$ python3 -q
>>> import numpy as np
>>> np.set_printoptions(suppress=True, linewidth=140)
>>> def rnd(a):
...     return np.round(a, 2) + 0
... 
>>> feats = np.load("a.npy")
>>> feats
array([[-3., -2.,  0.,  0.,  0.,  0.,  0.,  0.,  0.,  0.,  0.,  0.],
       [-2., -1., -2.,  0.,  0.,  0.,  0.,  0.,  0.,  0.,  0.,  0.],
       [ 0., -2.,  0., -2.,  0.,  0.,  0.,  0.,  0.,  0.,  0.,  0.],
       [ 0.,  0., -2.,  0., -2.,  0.,  0.,  0.,  0.,  0.,  0.,  0.],
       [ 0.,  0.,  0., -2.,  2., -2.,  0.,  0.,  0.,  0.,  0.,  0.],
       [ 0.,  0.,  0.,  0., -2., -3., -2.,  0.,  0.,  0.,  0.,  0.],
       [ 0.,  0.,  0.,  0.,  0., -2., -1., -2.,  0.,  0.,  0.,  0.],
       [ 0.,  0.,  0.,  0.,  0.,  0., -2., -4., -2.,  0.,  0.,  0.],
       [ 0.,  0.,  0.,  0.,  0.,  0.,  0., -2.,  5., -2.,  0.,  0.],
       [ 0.,  0.,  0.,  0.,  0.,  0.,  0.,  0., -2., -2., -2.,  0.],
       [ 0.,  0.,  0.,  0.,  0.,  0.,  0.,  0.,  0., -2.,  4., -2.],
       [ 0.,  0.,  0.,  0.,  0.,  0.,  0.,  0.,  0.,  0., -2., -1.]])
>>> rng = np.random.default_rng(92)
>>> idx = rng.permutation(12)
>>> idx
array([ 4,  6,  0,  7,  1,  2, 11, 10,  8,  3,  5,  9])
>>> B = feats[idx][:, idx]
>>> np.trace(B)
np.float64(-4.0)
>>> rnd(np.sort(np.abs(np.linalg.eigvals(B))))
array([0.41, 0.64, 1.44, 2.22, 2.5 , 3.14, 4.07, 4.13, 4.61, 4.95, 5.77, 6.13])
>>> B
array([[ 2.,  0.,  0.,  0.,  0.,  0.,  0.,  0.,  0., -2., -2.,  0.],
       [ 0., -1.,  0., -2.,  0.,  0.,  0.,  0.,  0.,  0., -2.,  0.],
       [ 0.,  0., -3.,  0., -2.,  0.,  0.,  0.,  0.,  0.,  0.,  0.],
       [ 0., -2.,  0., -4.,  0.,  0.,  0.,  0., -2.,  0.,  0.,  0.],
       [ 0.,  0., -2.,  0., -1., -2.,  0.,  0.,  0.,  0.,  0.,  0.],
       [ 0.,  0.,  0.,  0., -2.,  0.,  0.,  0.,  0., -2.,  0.,  0.],
       [ 0.,  0.,  0.,  0.,  0.,  0., -1., -2.,  0.,  0.,  0.,  0.],
       [ 0.,  0.,  0.,  0.,  0.,  0., -2.,  4.,  0.,  0.,  0., -2.],
       [ 0.,  0.,  0., -2.,  0.,  0.,  0.,  0.,  5.,  0.,  0., -2.],
       [-2.,  0.,  0.,  0.,  0., -2.,  0.,  0.,  0.,  0.,  0.,  0.],
       [-2., -2.,  0.,  0.,  0.,  0.,  0.,  0.,  0.,  0., -3.,  0.],
       [ 0.,  0.,  0.,  0.,  0.,  0.,  0., -2., -2.,  0.,  0., -2.]])
>>> rnd(np.linalg.det(B)), rnd(np.linalg.det(feats[idx]))
(np.float64(-88960.0), np.float64(-88960.0))
>>> np.diag(B)
array([ 2., -1., -3., -4., -1.,  0., -1.,  4.,  5.,  0., -3., -2.])
>>> [round(float(np.linalg.det(B[:i, :i])), 2) + 0 for i in range(1, 13)]
[2.0, -2.0, 6.0, 0.0, 0.0, 0.0, 0.0, 0.0, -768.0, 1280.0, 27392.0, -88960.0]
>>> np.all(np.linalg.eigvalsh(B) > 0)
np.False_
>>> u = np.array([0, -4, -5, -2, -7, 6, -4, 6, 2, 4, -9, 3])
>>> B = feats + np.outer(u, np.eye(12)[3])
>>> np.linalg.matrix_rank(np.linalg.inv(B) - np.linalg.inv(feats), tol=1e-8)
np.int64(1)
>>> rnd(np.linalg.det(B) / np.linalg.det(feats)), rnd(1 + np.linalg.solve(feats, u)[3])
(np.float64(-1.16), np.float64(-1.16))
>>> B
array([[-3., -2.,  0.,  0.,  0.,  0.,  0.,  0.,  0.,  0.,  0.,  0.],
       [-2., -1., -2., -4.,  0.,  0.,  0.,  0.,  0.,  0.,  0.,  0.],
       [ 0., -2.,  0., -7.,  0.,  0.,  0.,  0.,  0.,  0.,  0.,  0.],
       [ 0.,  0., -2., -2., -2.,  0.,  0.,  0.,  0.,  0.,  0.,  0.],
       [ 0.,  0.,  0., -9.,  2., -2.,  0.,  0.,  0.,  0.,  0.,  0.],
       [ 0.,  0.,  0.,  6., -2., -3., -2.,  0.,  0.,  0.,  0.,  0.],
       [ 0.,  0.,  0., -4.,  0., -2., -1., -2.,  0.,  0.,  0.,  0.],
       [ 0.,  0.,  0.,  6.,  0.,  0., -2., -4., -2.,  0.,  0.,  0.],
       [ 0.,  0.,  0.,  2.,  0.,  0.,  0., -2.,  5., -2.,  0.,  0.],
       [ 0.,  0.,  0.,  4.,  0.,  0.,  0.,  0., -2., -2., -2.,  0.],
       [ 0.,  0.,  0., -9.,  0.,  0.,  0.,  0.,  0., -2.,  4., -2.],
       [ 0.,  0.,  0.,  3.,  0.,  0.,  0.,  0.,  0.,  0., -2., -1.]])
